% ipython --no-banner

In [1]: import numpy as np

In [2]: from numpy import linalg as LA

In [3]: np.set_printoptions(suppress=True, linewidth=100)

In [4]: feats = np.loadtxt("sample14.csv", delimiter=",")

In [5]: feats
Out[5]: 
array([[ 0.,  0.,  0.],
       [ 0.,  2.,  5.],
       [ 2.,  5.,  3.],
       [ 0.,  0.,  0.],
       [ 0.,  0.,  0.],
       [ 0.,  2.,  5.],
       [ 0.,  0.,  0.],
       [ 0.,  3.,  0.],
       [ 2.,  2.,  3.],
       [ 0.,  0.,  0.],
       [ 0.,  0.,  0.],
       [ 2.,  2.,  3.],
       [ 0.,  2.,  5.],
       [ 0.,  2.,  5.],
       [ 2.,  2.,  3.],
       [ 0.,  0.,  0.],
       [-2.,  0.,  2.],
       [ 0.,  2.,  5.],
       [ 2.,  5.,  3.],
       [ 0.,  0.,  0.],
       [-2.,  0.,  2.],
       [ 0.,  0.,  0.],
       [ 0.,  3.,  0.],
       [ 0.,  0.,  0.]])

In [6]: Xc = feats - feats.mean(axis=0)

In [7]: evecs = LA.svd(Xc)[2][:1]

In [8]: A2 = Xc - Xc @ evecs.T @ evecs

In [9]: np.round(np.diag(evecs.T @ evecs), 1) + 0
Out[9]: array([0. , 0.3, 0.7])

In [10]: np.round(np.cov(Xc @ evecs.T, rowvar=False), 1)
Out[10]: np.float64(5.5)

In [11]: LA.norm(A2, axis=1).round(6).argmax()
Out[11]: np.int64(2)

In [12]: Xc = feats - feats.mean(axis=1)
Traceback (most recent call last):
  Cell In[12], line 1
    Xc = feats - feats.mean(axis=1)
ValueError: operands could not be broadcast together with shapes (24,3) (24,) 


In [13]: Xc = feats - feats.mean(axis=0)

In [14]: Uu, s, vt = LA.svd(Xc, full_matrices=False)

In [15]: np.round(np.abs(vt[-1]), 1)
Out[15]: array([0.8, 0.6, 0.2])

In [16]: s.round(1)
Out[16]: array([11.2,  6.5,  3.5])

In [17]: np.searchsorted(np.cumsum(s ** 2) / (s ** 2).sum(), 0.9) + 1
Out[17]: np.int64(2)

In [18]: np.abs(Uu[:, 0]).argmax()
Out[18]: np.int64(2)

In [19]: np.round(vt[0] * np.sign(vt[0, np.abs(vt[0]).argmax()]), 1)
Out[19]: array([0.2, 0.5, 0.8])

In [20]: W0 = np.load("dump.npy")

In [21]: W0
Out[21]: 
array([[ 6., -6.,  6.,  6.],
       [-6.,  1., -4., -4.],
       [ 6., -4.,  1.,  4.],
       [ 6., -4.,  4.,  1.]])

In [22]: w, evecs = LA.eigh(W0)

In [23]: w.round(1)
Out[23]: array([-3., -3., -3., 18.])

In [24]: np.abs(evecs[:, -1]).round(6).argmax()
Out[24]: np.int64(0)

In [25]: np.round(evecs.T @ evecs, 1) + 0
Out[25]: 
array([[1., 0., 0., 0.],
       [0., 1., 0., 0.],
       [0., 0., 1., 0.],
       [0., 0., 0., 1.]])

In [26]: A2 = W0[0, 0] * W0[1:] - np.outer(W0[1:, 0], W0[0])

In [27]: A2
Out[27]: 
array([[  0., -30.,  12.,  12.],
       [  0.,  12., -30., -12.],
       [  0.,  12., -12., -30.]])

In [28]: LA.matrix_rank(A2), LA.matrix_rank(W0)
Out[28]: (np.int64(3), np.int64(4))

In [29]: W0[:, 0] / W0[0, 0]
Out[29]: array([ 1., -1.,  1.,  1.])

In [30]: np.flatnonzero(~A2.round(6).any(axis=1))
Out[30]: array([], dtype=int64)

In [31]: G = A2.T @ A2

In [32]: G
Out[32]: 
array([[   0.,    0.,    0.,    0.],
       [   0., 1188., -864., -864.],
       [   0., -864., 1188.,  864.],
       [   0., -864.,  864., 1188.]])

In [33]: np.round(LA.eigvalsh(G)[::-1], 1)
Out[33]: array([2916.,  324.,  324.,    0.])

In [34]: O, evecs = LA.qr(W0[:, :1])[0], LA.qr(W0[:, 1:])[0]

In [35]: s = LA.svd(O.T @ evecs, compute_uv=False)

In [36]: np.round(np.degrees(np.arccos(s.clip(0, 1))), 1)
Out[36]: array([19.1])

In [37]: s.round(1)
Out[37]: array([0.9])

In [38]: LA.norm(W0, axis=1).argmax()
Out[38]: np.int64(0)

In [39]: np.round(LA.norm(W0, axis=1), 1)
Out[39]: array([12. ,  8.3,  8.3,  8.3])

In [40]: round(LA.norm(W0, 2), 1)
Out[40]: np.float64(18.0)

In [41]: W0[0] @ W0[1]
Out[41]: np.float64(-90.0)

In [42]: round(LA.norm(W0[0], 1), 1), round(float(LA.norm(W0[0], np.inf)), 1)
Out[42]: (np.float64(24.0), 6.0)

In [43]: data = np.load("run6.npy")

In [44]: data
Out[44]: 
array([[-2, -2,  0,  0],
       [-1,  1,  0,  0],
       [ 0,  0, -2, -2],
       [ 0,  0, -1,  1]])

In [45]: O, evecs = LA.qr(data[:, :2])[0], LA.qr(data[:, 2:])[0]

In [46]: s = LA.svd(O.T @ evecs, compute_uv=False)

In [47]: (s > 0.9).sum()
Out[47]: np.int64(0)

In [48]: arr = np.loadtxt("x.csv", delimiter=",")

In [49]: arr
Out[49]: 
array([[-19.,   0.,   0.],
       [  0., -27.,   3.],
       [  0.,   2.,  11.]])

In [50]: w, evecs = LA.eig(arr)

In [51]: np.round(np.sort(LA.eigvals(arr.T)), 1)
Out[51]: array([-27.2, -19. ,  11.2])

In [52]: np.round(np.sort(LA.eigvals(LA.inv(arr))), 1) + 0
Out[52]: array([-0.1,  0. ,  0.1])

In [53]: w.round(1)
Out[53]: array([ 11.2, -27.2, -19. ])

In [54]: rng = np.random.default_rng(44211)

In [55]: A2 = arr + rng.integers(-2, 3, (3, 2)) @ rng.integers(-2, 3, (2, 3))

In [56]: A2
Out[56]: 
array([[-17.,   0.,   1.],
       [ -3., -26.,   3.],
       [  1.,   3.,  13.]])

In [57]: np.abs(A2 - arr).sum(axis=1)
Out[57]: array([3., 4., 4.])

In [58]: np.round(LA.svd(A2 - arr, compute_uv=False), 1) + 0
Out[58]: array([4. , 2.3, 0. ])

In [59]: P = np.triu(np.array([[0, 6, 4], [6, 8, 3], [0, 6, 0]]), 1) + np.eye(3)

In [60]: A2 = P @ arr @ LA.inv(P)

In [61]: P @ arr - arr @ P
Out[61]: 
array([[  0., -40., 138.],
       [  0.,   6., 114.],
       [  0.,   0.,  -6.]])

In [62]: A2
Out[62]: 
array([[-19., -40., 258.],
       [  0., -21.,  99.],
       [  0.,   2.,   5.]])

In [63]: LA.matrix_rank(A2)
Out[63]: np.int64(3)

In [64]: np.trace(A2), np.trace(arr)
Out[64]: (np.float64(-35.0), np.float64(-35.0))

In [65]: M = np.array([[-0.5, 2.0, 0.0],
    ...:     [-0.5, 1.0, 1.6],
    ...:     [-1.1, 0.0, 1.2],
    ...:     [0.8, 0.7, -2.5],
    ...:     [1.8, 0.3, 0.3],
    ...:     [20.0, -28.0, 10.0],
    ...:     [0.2, -0.2, -2.1],
    ...:     [-0.1, 0.5, 0.3],
    ...:     [0.4, 1.5, 1.2],
    ...:     [-0.4, 0.3, 1.0],
    ...:     [1.7, -0.5, -1.6]])

In [66]: labels = rng.permutation(3)

In [67]: A2 = M[:, labels] * rng.choice([-1, 1], 3)

In [68]: A2
Out[68]: 
array([[  0.5,   0. ,  -2. ],
       [  0.5,   1.6,  -1. ],
       [  1.1,   1.2,  -0. ],
       [ -0.8,  -2.5,  -0.7],
       [ -1.8,   0.3,  -0.3],
       [-20. ,  10. ,  28. ],
       [ -0.2,  -2.1,   0.2],
       [  0.1,   0.3,  -0.5],
       [ -0.4,   1.2,  -1.5],
       [  0.4,   1. ,  -0.3],
       [ -1.7,  -1.6,   0.5]])

In [69]: Uu, _, vt = LA.svd(M.T @ A2)

In [70]: np.round(Uu @ vt, 1) + 0
Out[70]: 
array([[-1.,  0.,  0.],
       [ 0.,  0., -1.],
       [ 0.,  1.,  0.]])

In [71]: labels
Out[71]: array([0, 2, 1])
